>>> import numpy as np
>>> import numpy.linalg as la
>>> np.set_printoptions(precision=2, suppress=True, linewidth=140)
>>> rd = lambda a: np.round(a, 2) + 0
>>> m1 = np.loadtxt("data.csv", delimiter=",")
>>> m1
array([[1.  , 0.5 , 0.25, 0.12, 0.06, 0.03, 0.02],
       [0.5 , 1.  , 0.5 , 0.25, 0.12, 0.06, 0.03],
       [0.25, 0.5 , 1.  , 0.5 , 0.25, 0.12, 0.06],
       [0.12, 0.25, 0.5 , 1.  , 0.5 , 0.25, 0.12],
       [0.06, 0.12, 0.25, 0.5 , 1.  , 0.5 , 0.25],
       [0.03, 0.06, 0.12, 0.25, 0.5 , 1.  , 0.5 ],
       [0.02, 0.03, 0.06, 0.12, 0.25, 0.5 , 1.  ]])
>>> other = np.array([[3, 3, 1],
...     [-3, 0, -2],
...     [-1, -2, 2],
...     [-1, -1, 0],
...     [2, 1, -3],
...     [3, 1, 2],
...     [-1, 0, 1]])
>>> np.vstack([m1, other.T]).shape
(10, 7)
>>> rd(np.einsum("ij,ij->i", m1, m1))
array([1.33, 1.58, 1.64, 1.65, 1.64, 1.58, 1.33])
>>> vec = np.ones(7)
>>> for _ in range(7):
...     vec = m1 @ vec
...     vec /= la.norm(vec)
...     print(round(vec @ m1 @ vec, 2))
... 
2.48
2.48
2.49
2.49
2.49
2.49
2.49
>>> rd(la.eigvalsh(m1)[-1])
np.float64(2.49)
>>> E = np.load("a.npy")
>>> E
array([[  6.62,   0.14,   3.04],
       [  5.55,   0.17,  -1.16],
       [ 12.23,  -0.09,   1.94],
       [ -3.7 ,  -0.52,   5.77],
       [  1.45,  -0.68,  -0.33],
       [  7.01,  -0.51,  -0.58],
       [  7.51,  -0.02,  -0.42],
       [-30.51,  -0.2 ,   0.08],
       [ 19.8 ,  -0.05,  -0.98],
       [ -2.34,  -0.54,  -2.73],
       [ -6.28,  -0.27,   1.65],
       [-19.98,  -0.18,   0.54],
       [ 10.54,   0.45,   1.94],
       [ -9.09,   0.04,  -0.93]])
>>> other = np.array([[-4, 5], [-8, 6], [-1, 9]])
>>> np.vstack([E, other.T]).shape
(16, 3)
>>> rd(np.einsum("ij->j", E))
array([-1.19, -2.26,  7.83])
>>> la.matrix_rank(np.vstack([E, other.T]))
np.int64(3)
>>> F = np.load("layer11.npy")
>>> F
array([[-0.03, -0.09,  1.02,  1.94,  1.01],
       [ 0.  ,  0.03,  0.86,  1.99,  1.02],
       [ 0.1 ,  0.02,  0.99,  2.06,  0.99],
       [-0.11,  0.03,  0.97,  2.03,  1.01],
       [ 0.02,  0.  ,  1.02,  2.03,  1.01],
       [ 0.05, -0.02,  0.97,  2.08,  1.04],
       [-0.01, -0.04,  1.04,  1.89,  1.13],
       [-0.03,  0.  ,  1.04,  2.05,  0.99],
       [ 0.  ,  0.  ,  0.98,  1.97,  0.92],
       [ 0.  ,  0.05,  0.93,  1.99,  0.97],
       [ 0.01, -0.04,  1.04,  2.07,  0.96],
       [ 0.03,  0.03,  1.05,  2.01,  0.95],
       [-0.04, -0.01,  1.06,  1.94,  0.98],
       [-0.06,  0.06,  0.92,  2.05,  0.96],
       [-0.08, -0.03,  0.98,  1.97,  1.01],
       [ 2.02,  3.07,  2.08,  1.97,  0.04],
       [ 1.97,  2.98,  1.98,  1.99, -0.03],
       [ 2.09,  3.05,  1.98,  1.97, -0.01],
       [ 2.07,  2.97,  1.92,  2.09, -0.04],
       [ 2.  ,  3.02,  2.03,  2.01,  0.01],
       [ 1.97,  2.99,  1.99,  2.03, -0.08],
       [ 1.99,  2.95,  1.98,  1.94, -0.07],
       [ 2.03,  2.98,  1.97,  1.91, -0.05],
       [ 2.01,  3.01,  2.02,  2.01, -0.05],
       [ 2.09,  2.99,  2.01,  1.97, -0.08],
       [ 2.09,  3.06,  1.93,  1.98,  0.03],
       [ 1.94,  3.02,  1.99,  2.02, -0.02],
       [ 1.97,  3.07,  2.  ,  1.95, -0.01],
       [ 2.  ,  2.93,  1.99,  1.9 ,  0.05],
       [ 2.  ,  2.94,  2.01,  1.99,  0.07]])
>>> Xc = F - F.mean(axis=0)
>>> left, sigma, vt = la.svd(Xc, full_matrices=False)
>>> np.searchsorted(np.cumsum(sigma ** 2) / (sigma ** 2).sum(), 0.9) + 1
np.int64(1)
>>> np.abs(left[:, 0]).argmax()
np.int64(0)
>>> rd(sigma)
array([10.66,  0.31,  0.25,  0.24,  0.22])
>>> np.abs(vt[0]).argmax()
np.int64(1)
>>> vec = np.array([8, 7, 1, 3, 5])
>>> h1 = np.maximum(F @ vec, 0)
>>> rd(F.T @ h1)
array([1359.65, 2026.64, 1521.57, 1696.12,  167.38])
>>> rd(np.tanh(F @ vec))
array([1., 1., 1., 1., 1., 1., 1., 1., 1., 1., 1., 1., 1., 1., 1., 1., 1., 1., 1., 1., 1., 1., 1., 1., 1., 1., 1., 1., 1., 1.])
>>> F * (h1 > 1e-9)[:, None]
array([[-0.03, -0.09,  1.02,  1.94,  1.01],
       [ 0.  ,  0.03,  0.86,  1.99,  1.02],
       [ 0.1 ,  0.02,  0.99,  2.06,  0.99],
       [-0.11,  0.03,  0.97,  2.03,  1.01],
       [ 0.02,  0.  ,  1.02,  2.03,  1.01],
       [ 0.05, -0.02,  0.97,  2.08,  1.04],
       [-0.01, -0.04,  1.04,  1.89,  1.13],
       [-0.03,  0.  ,  1.04,  2.05,  0.99],
       [ 0.  ,  0.  ,  0.98,  1.97,  0.92],
       [ 0.  ,  0.05,  0.93,  1.99,  0.97],
       [ 0.01, -0.04,  1.04,  2.07,  0.96],
       [ 0.03,  0.03,  1.05,  2.01,  0.95],
       [-0.04, -0.01,  1.06,  1.94,  0.98],
       [-0.06,  0.06,  0.92,  2.05,  0.96],
       [-0.08, -0.03,  0.98,  1.97,  1.01],
       [ 2.02,  3.07,  2.08,  1.97,  0.04],
       [ 1.97,  2.98,  1.98,  1.99, -0.03],
       [ 2.09,  3.05,  1.98,  1.97, -0.01],
       [ 2.07,  2.97,  1.92,  2.09, -0.04],
       [ 2.  ,  3.02,  2.03,  2.01,  0.01],
       [ 1.97,  2.99,  1.99,  2.03, -0.08],
       [ 1.99,  2.95,  1.98,  1.94, -0.07],
       [ 2.03,  2.98,  1.97,  1.91, -0.05],
       [ 2.01,  3.01,  2.02,  2.01, -0.05],
       [ 2.09,  2.99,  2.01,  1.97, -0.08],
       [ 2.09,  3.06,  1.93,  1.98,  0.03],
       [ 1.94,  3.02,  1.99,  2.02, -0.02],
       [ 1.97,  3.07,  2.  ,  1.95, -0.01],
       [ 2.  ,  2.93,  1.99,  1.9 ,  0.05],
       [ 2.  ,  2.94,  2.01,  1.99,  0.07]])
>>> cov = np.cov(F, rowvar=False)
>>> np.argsort(-F.std(axis=0).round(6), kind="stable")
array([1, 0, 4, 2, 3])
>>> rd(la.eigvalsh(cov)[::-1])
array([3.92, 0.  , 0.  , 0.  , 0.  ])
>>> data = np.array([[1, -3, 9, -27], [1, -2, 4, -8], [1, -1, 1, -1], [1, 0, 0, 0]])
>>> other = data[0, 0] * data[1:] - np.outer(data[1:, 0], data[0])
>>> other
array([[ 0,  1, -5, 19],
       [ 0,  2, -8, 26],
       [ 0,  3, -9, 27]])
>>> np.flatnonzero(~other.round(6).any(axis=1))
array([], dtype=int64)
>>> la.matrix_rank(other), la.matrix_rank(data)
(np.int64(3), np.int64(4))
>>> other = la.invert(data)
Traceback (most recent call last):
  File "<python-input-39>", line 1, in <module>
    other = la.invert(data)
            ^^^^^^^^^
AttributeError: module 'numpy.linalg' has no attribute 'invert'
>>> other = la.inv(data)
>>> rd(la.inv(other))
array([[  1.,  -3.,   9., -27.],
       [  1.,  -2.,   4.,  -8.],
       [  1.,  -1.,   1.,  -1.],
       [  1.,   0.,   0.,   0.]])
>>> (np.abs(other) > 1e-9).astype(int)
array([[0, 0, 0, 1],
       [1, 1, 1, 1],
       [1, 1, 1, 1],
       [1, 1, 1, 1]])
>>> rd(la.det(data) * la.det(other))
np.float64(1.0)
>>> left, sigma, vt = la.svd(data)
>>> np.argmax(sigma[:-1] / (sigma[1:] + 1e-6)) + 1
np.int64(1)
>>> rd(sigma)
array([30.07,  2.24,  0.92,  0.19])
>>> other = left[:, :1] @ np.diag(sigma[:1]) @ vt[:1]
>>> la.matrix_rank(other)
np.int64(1)
>>> rd(la.norm(data - other) / la.norm(data))
np.float64(0.08)
>>> T = np.stack([data, 2 * data, data[::-1]])
>>> (T @ data.T).shape
(3, 4, 4)
>>> np.einsum("bij,cij->bc", T, T)
array([[ 910, 1820,   32],
       [1820, 3640,   64],
       [  32,   64,  910]])
>>> la.matrix_rank(T.reshape(3, -1))
np.int64(2)
>>> rng = np.random.default_rng(52667)
>>> other = data + rng.integers(-2, 3, (4, 1)) @ rng.integers(-2, 3, (1, 4))
>>> other
array([[  1,  -3,   9, -27],
       [ -1,  -4,   6, -10],
       [  1,  -1,   1,  -1],
       [  1,   0,   0,   0]])
>>> np.abs(other - data).sum(axis=1)
array([0, 8, 0, 0])
>>> other - data
array([[ 0,  0,  0,  0],
       [-2, -2,  2, -2],
       [ 0,  0,  0,  0],
       [ 0,  0,  0,  0]])
>>> K = np.load("case4.npy")
>>> K
array([[-1,  3,  3,  2],
       [ 3, -6,  3,  3],
       [ 3,  1, -3,  3],
       [ 3,  3,  3,  5]])
>>> vec = np.array([0, 1, 0, 1])
>>> y = K @ vec
>>> y
array([ 5, -3,  4,  8])
>>> rd(la.solve(K, 5 * y))
array([0., 5., 0., 5.])
>>> rd(la.solve(K, K[:, 0]))
array([1., 0., 0., 0.])
>>> mat = np.cumsum(np.array([[0, 6, 6, 5, 3],
...     [9, 0, 3, 0, 0],
...     [8, 0, 9, 5, 8],
...     [3, 2, 2, 3, 9],
...     [6, 5, 6, 3, 8],
...     [3, 9, 0, 9, 5],
...     [9, 4, 0, 0, 1],
...     [0, 9, 7, 9, 1],
...     [4, 3, 0, 8, 5],
...     [5, 0, 7, 7, 3],
...     [4, 8, 5, 3, 0]]), axis=0)
>>> mat
array([[ 0,  6,  6,  5,  3],
       [ 9,  6,  9,  5,  3],
       [17,  6, 18, 10, 11],
       [20,  8, 20, 13, 20],
       [26, 13, 26, 16, 28],
       [29, 22, 26, 25, 33],
       [38, 26, 26, 25, 34],
       [38, 35, 33, 34, 35],
       [42, 38, 33, 42, 40],
       [47, 38, 40, 49, 43],
       [51, 46, 45, 52, 43]])
>>> cent = mat[[6, 0]].astype(float)
>>> for _ in range(6):
...     labels = la.norm(mat[:, None] - cent, axis=-1).argmin(axis=1)
...     cent = np.array([mat[labels == j].mean(axis=0) for j in range(2)])
... 
>>> labels
array([1, 1, 1, 1, 1, 0, 0, 0, 0, 0, 0])
>>> rd(cent[1] - cent[0])
array([-26.43, -26.37, -18.03, -28.03, -25.  ])
>>> other = np.array([[0, -2], [2, 1]])
>>> arr = np.kron(np.eye(2, dtype=int), other)
>>> arr
array([[ 0, -2,  0,  0],
       [ 2,  1,  0,  0],
       [ 0,  0,  0, -2],
       [ 0,  0,  2,  1]])
>>> t = np.radians(135)
>>> R = np.eye(4)
>>> R[2, 2] = R[3, 3] = np.cos(t)
>>> R[2, 3], R[3, 2] = -np.sin(t), np.sin(t)
>>> rd(R)
array([[ 1.  ,  0.  ,  0.  ,  0.  ],
       [ 0.  ,  1.  ,  0.  ,  0.  ],
       [ 0.  ,  0.  , -0.71, -0.71],
       [ 0.  ,  0.  ,  0.71, -0.71]])
>>> other = arr @ R.T
>>> rd(np.abs(other - arr).max(axis=0))
array([0.  , 0.  , 4.12, 3.41])
>>> np.allclose(la.norm(arr, axis=1), la.norm(other, axis=1))
True
>>> rd(la.det(R)), rd(np.trace(R))
(np.float64(1.0), np.float64(0.59))
>>> np.allclose(arr @ arr.T, other @ other.T)
True
>>> other = arr / np.sqrt((arr ** 2).mean(axis=1, keepdims=True))
>>> arr - arr.mean(axis=1, keepdims=True)
array([[ 0.5 , -1.5 ,  0.5 ,  0.5 ],
       [ 1.25,  0.25, -0.75, -0.75],
       [ 0.5 ,  0.5 ,  0.5 , -1.5 ],
       [-0.75, -0.75,  1.25,  0.25]])
>>> other = la.inv(arr)
>>> (np.abs(other) > 1e-9).astype(int)
array([[1, 1, 0, 0],
       [1, 0, 0, 0],
       [0, 0, 1, 1],
       [0, 0, 1, 0]])
>>> np.allclose(other, arr.T)
False
>>> other
array([[ 0.25,  0.5 ,  0.  ,  0.  ],
       [-0.5 , -0.  , -0.  , -0.  ],
       [ 0.  ,  0.  ,  0.25,  0.5 ],
       [-0.  , -0.  , -0.5 , -0.  ]])
>>> rd(la.slogdet(arr)[0])
np.float64(1.0)
>>> rd(la.inv(other))
array([[ 0., -2.,  0.,  0.],
       [ 2.,  1.,  0.,  0.],
       [ 0.,  0.,  0., -2.],
       [ 0.,  0.,  2.,  1.]])
>>> rd(la.det(arr) * other)
array([[ 4.,  8.,  0.,  0.],
       [-8.,  0.,  0.,  0.],
       [ 0.,  0.,  4.,  8.],
       [ 0.,  0., -8.,  0.]])
>>> X = np.loadtxt("w.csv", delimiter=",")
>>> X
array([[-4.01,  9.02,  3.01,  8.  ],
       [-3.98,  8.99,  3.01,  7.99],
       [-3.98,  8.98,  3.  ,  8.01],
       [-4.01,  9.  ,  3.01,  8.01],
       [-3.94,  8.99,  3.  ,  7.99],
       [-4.  ,  9.01,  2.99,  8.01],
       [-4.  ,  9.07,  2.98,  8.  ],
       [-3.98,  9.  ,  3.03,  8.01],
       [-4.01,  9.05,  2.96,  7.98],
       [-7.96,  5.02,  0.01,  7.01],
       [-7.98,  5.01, -0.01,  6.99],
       [-8.02,  5.01,  0.03,  7.01],
       [-7.97,  5.  , -0.04,  7.02],
       [-8.  ,  4.98, -0.05,  7.  ],
       [-8.01,  5.03,  0.  ,  7.01],
       [-7.98,  4.98,  0.02,  7.  ],
       [-7.98,  5.02, -0.01,  6.99],
       [-8.03,  5.  ,  0.03,  7.01],
       [-0.02,  0.97,  4.02,  7.98],
       [ 0.01,  1.  ,  4.02,  7.99],
       [ 0.01,  1.03,  4.01,  8.01],
       [ 0.02,  0.95,  3.98,  8.03],
       [-0.01,  1.02,  3.97,  7.97],
       [-0.03,  0.95,  3.99,  8.03],
       [-0.04,  0.99,  4.01,  8.  ],
       [-0.01,  1.  ,  3.96,  7.98],
       [ 0.04,  0.99,  4.02,  8.  ]])
>>> Xc = (X - X.mean(axis=0)) / X.std(axis=0)
>>> np.argwhere(np.abs(Xc) > 2)
array([], shape=(0, 2), dtype=int64)
>>> c = la.lstsq(np.delete(Xc, 1, axis=1), Xc[:, 1])[0]
>>> rd(1 - np.var(Xc[:, 1] - np.delete(Xc, 1, axis=1) @ c))
np.float64(1.0)
>>> rd(c)
array([-2.9 ,  1.88,  0.69])
>>> np.abs(c).argmax()
np.int64(0)
>>> vec = np.array([3, -3, -2, 1])
>>> y = X @ vec
>>> rd(la.pinv(X) @ X)
array([[1., 0., 0., 0.],
       [0., 1., 0., 0.],
       [0., 0., 1., 0.],
       [0., 0., 0., 1.]])
>>> rd(la.lstsq(X, y)[0])
array([ 3., -3., -2.,  1.])
>>> y = y + 0.1 * rng.normal(size=27)
>>> rd(y)
array([-37.2 , -36.83, -36.94, -36.97, -36.76, -37.07, -37.23, -37.03, -37.2 , -31.8 , -32.04, -32.18, -31.84, -31.96, -32.16, -31.78,
       -31.95, -32.12,  -3.13,  -3.21,  -3.01,  -2.62,  -3.09,  -2.94,  -2.94,  -2.91,  -2.92])
>>> c, *_ = la.lstsq(X, y)
>>> [round(float(la.norm(la.solve(X.T @ X + lam * np.eye(4), X.T @ y))), 2) for lam in (0, 1, 10, 100)]
[4.69, 3.77, 3.7, 3.19]
>>> rd(c)
array([ 2.92, -3.02, -1.85,  0.93])
>>> cent = X[[13, 5]].astype(float)
>>> for _ in range(6):
...     labels = la.norm(X[:, None] - cent, axis=-1).argmin(axis=1)
...     cent = np.array([X[labels == j].mean(axis=0) for j in range(2)])
... 
>>> labels
array([1, 1, 1, 1, 1, 1, 1, 1, 1, 0, 0, 0, 0, 0, 0, 0, 0, 0, 1, 1, 1, 1, 1, 1, 1, 1, 1])
>>> np.bincount(labels)
array([ 9, 18])
>>> np.abs(cent[1] - cent[0]).argmax()
np.int64(0)
>>> rd(cent)
array([[-7.99,  5.01,  0.  ,  7.  ],
       [-2.  ,  5.  ,  3.5 ,  8.  ]])
>>> left, sigma, vt = la.svd(X)
>>> rd(sigma)
array([54.61, 19.47, 11.86,  0.11])
>>> np.argmax(sigma[:-1] / (sigma[1:] + 1e-6)) + 1
np.int64(3)
>>> other = left[:, :3] @ np.diag(sigma[:3]) @ vt[:3]
>>> rd(la.norm(X - other) / la.norm(X))
np.float64(0.0)
>>> rd(np.abs(X - other).max())
np.float64(0.04)
>>> la.matrix_rank(other)
np.int64(3)
